$ python3 -q
>>> import numpy as np
>>> np.set_printoptions(suppress=True, linewidth=200)
>>> q, _ = np.linalg.qr(np.array([[-0.6, 1.5, -0.3],
...     [-1.0, -0.7, 0.7],
...     [0.5, -0.9, 1.0],
...     [-2.3, 1.6, -1.5]]))
>>> E = q @ q.T
>>> E.round(3)
array([[ 0.99 , -0.041,  0.083,  0.038],
       [-0.041,  0.836,  0.334,  0.154],
       [ 0.083,  0.334,  0.319, -0.315],
       [ 0.038,  0.154, -0.315,  0.854]])
>>> # a projection of rank 3
>>> r = np.linalg.matrix_rank(E)
>>> r
np.int64(3)
>>> N = np.linalg.svd(E)[2][r:].T
>>> np.round(E @ N, 3) + 0
array([[0.],
       [0.],
       [0.],
       [0.]])
>>> np.round(N @ N.T, 3)
array([[ 0.01 ,  0.041, -0.083, -0.038],
       [ 0.041,  0.164, -0.334, -0.154],
       [-0.083, -0.334,  0.681,  0.315],
       [-0.038, -0.154,  0.315,  0.146]])
>>> N.shape
(4, 1)
>>> np.allclose(E @ N, 0)
True
>>> [int(np.linalg.matrix_rank(E[:i])) for i in range(1, len(E) + 1)]
[1, 2, 3, 3]
>>> [int(np.linalg.matrix_rank(np.delete(E, i, axis=0))) for i in range(4)]
[3, 3, 3, 3]
>>> x0 = np.array([-1, -2, -5, 0])
>>> np.round(np.eye(4) - E, 3)
array([[ 0.01 ,  0.041, -0.083, -0.038],
       [ 0.041,  0.164, -0.334, -0.154],
       [-0.083, -0.334,  0.681,  0.315],
       [-0.038, -0.154,  0.315,  0.146]])
>>> w1 = np.array([[0, 3, 2, 1], [-2, -3, -1, 3], [-3, -2, 2, -1], [-1, 0, 3, -1]])
>>> beta = np.array([2, 2, 1, 0])
>>> H = np.maximum(E @ w1 + beta, 0)
>>> np.linalg.matrix_rank(H)
np.int64(4)
>>> (H > 0).mean(axis=0)
array([0.75, 0.75, 1.  , 0.75])
>>> basis = np.array([[2, 0, 0], [0, 1, 1], [1, 0, 0], [2, 2, 2]])
>>> w1 @ basis
array([[ 4,  5,  5],
       [ 1,  3,  3],
       [-6, -4, -4],
       [-1, -2, -2]])
>>> print(np.round(H @ basis, 3))
[[8.383 6.419 6.419]
 [5.174 3.961 3.961]
 [4.065 2.769 2.769]
 [6.419 2.282 2.282]]
